$ ipython --no-banner

In [1]: import numpy as np

In [2]: np.set_printoptions(precision=3, suppress=True, linewidth=160)

In [3]: E = np.loadtxt("layer12.csv", delimiter=",")

In [4]: E
Out[4]: 
array([[ 0.907, -0.227, -0.18 ],
       [-0.227,  0.443, -0.442],
       [-0.18 , -0.442,  0.65 ]])

In [5]: rng = np.random.default_rng(905891)

In [6]: idx = rng.permutation(3)

In [7]: idx
Out[7]: array([2, 0, 1])

In [8]: B = E[idx][:, idx]

In [9]: np.diag(B)
Out[9]: array([0.65 , 0.907, 0.443])

In [10]: np.allclose(B, E)
Out[10]: False

In [11]: np.round(np.sort(np.abs(np.linalg.eigvals(B))), 3) + 0
Out[11]: array([0., 1., 1.])

In [12]: left, sigma, VT = np.linalg.svd(E)

In [13]: np.argmax(sigma[:-1] / (sigma[1:] + 1e-6)) + 1
Out[13]: np.int64(2)

In [14]: B = left[:, :2] @ np.diag(sigma[:2]) @ VT[:2]

In [15]: np.round(np.linalg.norm(E - B, 2), 3), round(sigma[2], 3)
Out[15]: (np.float64(0.0), np.float64(0.0))

In [16]: np.linalg.matrix_rank(B)
Out[16]: np.int64(2)

In [17]: round(float(np.abs(E - B).max()), 3)
Out[17]: 0.0

In [18]: F = np.loadtxt("arr.csv", delimiter=",")

In [19]: F
Out[19]: 
array([[0., 0., 1.],
       [0., 0., 1.],
       [1., 1., 0.]])

In [20]: proj = np.triu(np.array([[0, 3, 3], [0, 1, 1], [2, 2, 3]]), 1) + np.eye(3)

In [21]: B = proj @ F @ np.linalg.inv(proj)

In [22]: np.round(np.poly(B), 3) + 0
Out[22]: array([ 1.,  0., -2.,  0.])

In [23]: round(np.linalg.det(B), 3)
Out[23]: np.float64(0.0)

In [24]: np.linalg.matrix_rank(B)
Out[24]: np.int64(2)

In [25]: proj @ F - F @ proj
Out[25]: 
array([[ 3.,  3.,  3.],
       [ 1.,  1.,  0.],
       [ 0., -3., -4.]])

In [26]: np.trace(B), np.trace(F)
Out[26]: (np.float64(0.0), np.float64(0.0))

In [27]: B
Out[27]: 
array([[ 3., -6.,  1.],
       [ 1., -2.,  0.],
       [ 1., -2., -1.]])

In [28]: vals, V = np.linalg.eigh(F)

In [29]: np.round(V.T @ V, 3) + 0
Out[29]: 
array([[1., 0., 0.],
       [0., 1., 0.],
       [0., 0., 1.]])

In [30]: np.linalg.eigvalsh(F + 3 * np.eye(3))
Out[30]: array([1.586, 3.   , 4.414])

In [31]: np.linalg.svd(F, compute_uv=False)
Out[31]: array([1.414, 1.414, 0.   ])

In [32]: np.abs(V[:, -1]).round(6).argmax()
Out[32]: np.int64(2)

In [33]: (vals > 1e-8).sum(), (vals < -1e-8).sum()
Out[33]: (np.int64(1), np.int64(1))

In [34]: np.round(V @ np.diag(vals) @ V.T, 3) + 0
Out[34]: 
array([[0., 0., 1.],
       [0., 0., 1.],
       [1., 1., 0.]])

In [35]: B = F + rng.integers(-2, 3, (3, 2)) @ rng.integers(-2, 3, (2, 3))

In [36]: B
Out[36]: 
array([[-3., -1., -1.],
       [-4.,  0., -3.],
       [ 7.,  3.,  4.]])

In [37]: B - F
Out[37]: 
array([[-3., -1., -2.],
       [-4.,  0., -4.],
       [ 6.,  2.,  4.]])

In [38]: np.linalg.matrix_rank(B - F, tol=1e-8)
Out[38]: np.int64(2)

In [39]: np.abs(B - F).sum(axis=1)
Out[39]: array([ 6.,  8., 12.])

In [40]: vec = np.array([1, 0, 1])

In [41]: h = np.maximum(B @ vec, 0)

In [42]: np.tanh(B @ vec)
Out[42]: array([-0.999, -1.   ,  1.   ])

In [43]: B.T @ h
Out[43]: array([77., 33., 44.])

In [44]: np.flatnonzero(h > 1e-9)
Out[44]: array([2])

In [45]: np.maximum(B @ vec, 0) - np.maximum(-B @ vec, 0)
Out[45]: array([-4., -7., 11.])

In [46]: np.maximum(B @ (3 * vec), 0)
Out[46]: array([ 0.,  0., 33.])

In [47]: arr = np.array([[-0.3, 0.4, 0.0],
    ...:     [-0.9, -0.5, 12.0],
    ...:     [1.7, 2.1, 10.0],
    ...:     [-0.8, -1.5, 12.0]])

In [48]: arr
Out[48]: 
array([[-0.3,  0.4,  0. ],
       [-0.9, -0.5, 12. ],
       [ 1.7,  2.1, 10. ],
       [-0.8, -1.5, 12. ]])

In [49]: # column 2 dominates

In [50]: vec = np.array([3, 1, 1])

In [51]: y = arr @ vec

In [52]: np.linalg.solve(arr.T @ arr, arr.T @ y)
Out[52]: array([3., 1., 1.])

In [53]: np.linalg.lstsq(arr, y)[0]
Out[53]: array([3., 1., 1.])

In [54]: y = y + 0.3 * rng.normal(size=4)

In [55]: y
Out[55]: array([-0.703,  9.29 , 16.986,  8.452])

In [56]: c, *_ = np.linalg.lstsq(arr, y)

In [57]: c.round()
Out[57]: array([3., 1., 1.])

In [58]: c
Out[58]: array([2.918, 0.883, 1.019])

In [59]: T = np.stack([arr, -2 * arr, arr[::-1]])

In [60]: np.linalg.norm(T, axis=(1, 2))
Out[60]: array([19.987, 39.975, 19.987])

In [61]: (T @ arr.T).shape
Out[61]: (3, 4, 4)

In [62]: T.shape
Out[62]: (3, 4, 3)

In [63]: T.sum(axis=0)
Out[63]: 
array([[ -0.5,  -1.9,  12. ],
       [  2.6,   2.6,  -2. ],
       [ -2.6,  -2.6,   2. ],
       [  0.5,   1.9, -12. ]])

In [64]: vec = np.array([2, -3, -9])

In [65]: y = arr @ vec

In [66]: c, lr = np.zeros(3), 1 / np.linalg.norm(arr, 2) ** 2

In [67]: for i in range(300):
    ...:     c -= lr * arr.T @ (arr @ c - y)
    ...:     if i % 50 == 0: print(i, round(np.linalg.norm(arr @ c - y), 3))
    ...: 
0 4.68
50 2.411
100 2.09
150 1.953
200 1.835
250 1.725

In [68]: c
Out[68]: array([ 0.146, -1.567, -9.005])

In [69]: vec = np.array([2, -1, 0])

In [70]: h = np.maximum(arr @ vec, 0)

In [71]: np.maximum(arr @ vec, 0) - np.maximum(-arr @ vec, 0)
Out[71]: array([-1. , -1.3,  1.3, -0.1])

In [72]: np.tanh(arr @ vec)
Out[72]: array([-0.762, -0.862,  0.862, -0.1  ])

In [73]: m1 = -1 * np.eye(3) + np.eye(3, k=1)

In [74]: m1
Out[74]: 
array([[-1.,  1.,  0.],
       [ 0., -1.,  1.],
       [ 0.,  0., -1.]])

In [75]: # triangular: eigenvalues sit on the diagonal

In [76]: B = m1[0, 0] * m1[1:] - np.outer(m1[1:, 0], m1[0])

In [77]: B
Out[77]: 
array([[ 0.,  1., -1.],
       [ 0., -0.,  1.]])

In [78]: np.linalg.matrix_rank(B), np.linalg.matrix_rank(m1)
Out[78]: (np.int64(2), np.int64(3))

In [79]: np.flatnonzero(~B.round(6).any(axis=1))
Out[79]: array([], dtype=int64)

In [80]: (m1 + m1.T) / 2
Out[80]: 
array([[-1. ,  0.5,  0. ],
       [ 0.5, -1. ,  0.5],
       [ 0. ,  0.5, -1. ]])

In [81]: np.trace(m1)
Out[81]: np.float64(-3.0)

In [82]: np.allclose(m1 @ m1.T, m1.T @ m1)
Out[82]: False

In [83]: np.allclose(m1, m1.T)
Out[83]: False

In [84]: np.linalg.matrix_power(m1, 2)
Out[84]: 
array([[ 1., -2.,  1.],
       [ 0.,  1., -2.],
       [ 0.,  0.,  1.]])

In [85]: feats, _ = np.linalg.qr(np.array([[-0.4, 1.7, -1.4], [0.0, -1.0, 0.2], [-0.9, -0.7, -1.0]]))

In [86]: feats
Out[86]: 
array([[-0.406,  0.803, -0.437],
       [ 0.   , -0.478, -0.878],
       [-0.914, -0.357,  0.194]])

In [87]: vec = np.array([5, -1, 3])

In [88]: np.sort(np.abs(np.degrees(np.angle(np.linalg.eigvals(feats)))))
Out[88]: array([  0.   , 147.671, 147.671])

In [89]: np.abs(np.linalg.eigvals(feats))
Out[89]: array([1., 1., 1.])

In [90]: np.linalg.matrix_power(feats, 3)
Out[90]: 
array([[ 0.331,  0.936,  0.121],
       [-0.554,  0.296, -0.778],
       [-0.764,  0.19 ,  0.616]])

In [91]: np.allclose(feats, feats.T)
Out[91]: False

In [92]: feats @ feats
Out[92]: 
array([[ 0.564, -0.554, -0.612],
       [ 0.803,  0.542,  0.249],
       [ 0.194, -0.632,  0.75 ]])

In [93]: (feats - feats.T) / 2
Out[93]: 
array([[ 0.   ,  0.401,  0.239],
       [-0.401,  0.   , -0.261],
       [-0.239,  0.261,  0.   ]])

In [94]: round(np.trace(feats), 3)
Out[94]: np.float64(-0.69)

In [95]: np.sort(np.abs(np.linalg.eigvals(feats)))
Out[95]: array([1., 1., 1.])

In [96]: O, _ = np.linalg.qr(np.array([[0.8, 0.6, 0.7, 0.0],
    ...:     [-2.9, 0.5, 0.2, 0.3],
    ...:     [-0.3, 1.1, -0.5, -0.1],
    ...:     [-0.1, -0.1, -0.6, -0.4]]))

In [97]: V, _ = np.linalg.qr(np.array([[-2.5, -1.4, -0.4], [-0.3, 0.0, -0.1], [-1.4, -0.9, -0.9]]))

In [98]: sigma = 20 * 0.5 ** np.arange(3)

In [99]: data = O[:, :3] * sigma @ V[:3]

In [100]: data
Out[100]: 
array([[  3.665,   7.155,   1.935],
       [-17.151,  -2.033,  -8.445],
       [  0.346,   5.532,  -6.876],
       [  0.689,  -2.225,  -1.891]])

In [101]: vec = np.array([3, 3, 1])

In [102]: y = data @ vec

In [103]: np.round(np.linalg.pinv(data) @ data, 3) + 0
Out[103]: 
array([[1., 0., 0.],
       [0., 1., 0.],
       [0., 0., 1.]])

In [104]: np.linalg.lstsq(data, y)[0]
Out[104]: array([3., 3., 1.])

In [105]: y = y + 0.05 * rng.normal(size=4)

In [106]: y
Out[106]: array([ 34.32 , -65.996,  10.793,  -6.541])

In [107]: c, *_ = np.linalg.lstsq(data, y)

In [108]: c
Out[108]: array([3.003, 2.995, 0.994])

In [109]: c.round()
Out[109]: array([3., 3., 1.])

In [110]: np.round(data.T @ (y - data @ c), 3) + 0
Out[110]: array([0., 0., 0.])

In [111]: B = np.c_[data[:, :2] @ np.array([[9, 2], [3, 9]]), np.array([-1, 3, 2, 0])]

In [112]: B
Out[112]: 
array([[  54.45 ,   71.727,   -1.   ],
       [-160.461,  -52.601,    3.   ],
       [  19.715,   50.485,    2.   ],
       [  -0.476,  -18.652,    0.   ]])

In [113]: np.round(np.linalg.lstsq(data, B[:, 0])[0], 3) + 0
Out[113]: array([9., 3., 0.])

In [114]: np.linalg.matrix_rank(B)
Out[114]: np.int64(3)

In [115]: np.linalg.matrix_rank(np.c_[data, B])
Out[115]: np.int64(4)

In [116]: np.linalg.norm(np.linalg.qr(data)[0].T @ B, axis=0) ** 2 / ((B ** 2).sum(axis=0) + 1e-12)
Out[116]: array([1.   , 1.   , 0.975])

In [117]: np.round(np.linalg.norm(data[1] - data[3]), 3)
Out[117]: np.float64(19.007)

In [118]: np.round(np.linalg.norm(data) ** 2 / np.linalg.norm(data, 2) ** 2, 3)
Out[118]: np.float64(1.313)

In [119]: np.linalg.norm(data, axis=1).argmax()
Out[119]: np.int64(1)

In [120]: np.linalg.norm(data, axis=0)
Out[120]: array([17.555,  9.534, 11.221])

In [121]: idx = rng.permutation(3)

In [122]: B = data[:, idx] * rng.choice([-1, 1], 3)

In [123]: B
Out[123]: 
array([[ -1.935,   7.155,   3.665],
       [  8.445,  -2.033, -17.151],
       [  6.876,   5.532,   0.346],
       [  1.891,  -2.225,   0.689]])

In [124]: left, _, VT = np.linalg.svd(data.T @ B)

In [125]: np.round(np.linalg.lstsq(data, B)[0], 3) + 0
Out[125]: 
array([[ 0.,  0.,  1.],
       [ 0.,  1.,  0.],
       [-1.,  0.,  0.]])

In [126]: idx
Out[126]: array([2, 1, 0])

In [127]: np.round(left @ VT, 3) + 0
Out[127]: 
array([[ 0.,  0.,  1.],
       [ 0.,  1.,  0.],
       [-1.,  0.,  0.]])

In [128]: vec = np.array([3, 2, -2])

In [129]: y = m1 @ vec

In [130]: y
Out[130]: array([-1., -4.,  2.])

In [131]: np.linalg.solve(m1.T, m1[0])
Out[131]: array([ 1., -0., -0.])

In [132]: np.linalg.solve(m1, m1[:, 2])
Out[132]: array([-0., -0.,  1.])

In [133]: np.linalg.solve(m1, 5 * y)
Out[133]: array([ 15.,  10., -10.])

In [134]: np.linalg.solve(m1, y + m1[:, 1])
Out[134]: array([ 3.,  3., -2.])

In [135]: np.linalg.solve(m1, y)
Out[135]: array([ 3.,  2., -2.])

In [136]: B = np.array([[1, -2, 2, -1], [0, 0, -2, 1], [0, -2, 1, -1], [0, 2, 2, 1]])

In [137]: X = np.triu(B)

In [138]: X
Out[138]: 
array([[ 1, -2,  2, -1],
       [ 0,  0, -2,  1],
       [ 0,  0,  1, -1],
       [ 0,  0,  0,  1]])

In [139]: # triangular: eigenvalues sit on the diagonal

In [140]: [round(float(x), 3) for x in np.linalg.svd(X, compute_uv=False)[:3]]
Out[140]: [3.829, 1.591, 0.899]

In [141]: np.linalg.matrix_rank(X, rtol=0.1)
Out[141]: np.int64(3)

In [142]: left, sigma, VT = np.linalg.svd(X)

In [143]: V = VT[:(sigma > 1e-8).sum()]

In [144]: vec = X[3] + -2 * X[1] + rng.integers(2) * np.eye(4)[1]

In [145]: vec
Out[145]: array([ 0.,  1.,  4., -1.])

In [146]: np.linalg.matrix_rank(np.vstack([X, vec]))
Out[146]: np.int64(4)

In [147]: np.round(V.T @ V, 3) + 0
Out[147]: 
array([[ 0.2, -0.4,  0. ,  0. ],
       [-0.4,  0.8,  0. ,  0. ],
       [ 0. ,  0. ,  1. ,  0. ],
       [ 0. ,  0. ,  0. ,  1. ]])

In [148]: rank = np.linalg.matrix_rank(X)

In [149]: rank
Out[149]: np.int64(3)

In [150]: ns = np.linalg.svd(X)[2][rank:].T

In [151]: [int(np.linalg.matrix_rank(X[:i])) for i in range(1, len(X) + 1)]
Out[151]: [1, 2, 3, 3]

In [152]: np.round(X @ ns, 3) + 0
Out[152]: 
array([[0.],
       [0.],
       [0.],
       [0.]])

In [153]: np.round(ns[:, 0] / ns[np.abs(ns[:, 0]).round(6).argmax(), 0], 3) + 0
Out[153]: array([1. , 0.5, 0. , 0. ])

In [154]: ns.shape
Out[154]: (4, 1)

In [155]: B = X / np.sqrt((X ** 2).mean(axis=1, keepdims=True))

In [156]: np.linalg.matrix_rank(X - X.mean(axis=1, keepdims=True))
Out[156]: np.int64(3)

In [157]: B[0]
Out[157]: array([ 0.632, -1.265,  1.265, -0.632])

In [158]: np.linalg.norm(B, axis=1)
Out[158]: array([2., 2., 2., 2.])

In [159]: gram = X.T @ X

In [160]: np.round(np.linalg.eigvalsh(gram)[::-1], 3) + 0
Out[160]: array([14.661,  2.53 ,  0.809,  0.   ])

In [161]: np.allclose(gram, gram.T)
Out[161]: True

In [162]: B = np.array([[1, 2, 0, 1], [1, 1, 1, 1], [1, 0, 0, 1], [1, 0, 0, 2]])

In [163]: mat = np.tril(B)

In [164]: mat
Out[164]: 
array([[1, 0, 0, 0],
       [1, 1, 0, 0],
       [1, 0, 0, 0],
       [1, 0, 0, 2]])

In [165]: rank = np.linalg.matrix_rank(mat)

In [166]: rank
Out[166]: np.int64(3)

In [167]: ns = np.linalg.svd(mat)[2][rank:].T

In [168]: ns.shape
Out[168]: (4, 1)

In [169]: [int(np.linalg.matrix_rank(mat[:i])) for i in range(1, len(mat) + 1)]
Out[169]: [1, 2, 2, 3]

In [170]: [int(np.linalg.matrix_rank(np.delete(mat, i, axis=0))) for i in range(4)]
Out[170]: [3, 2, 3, 2]
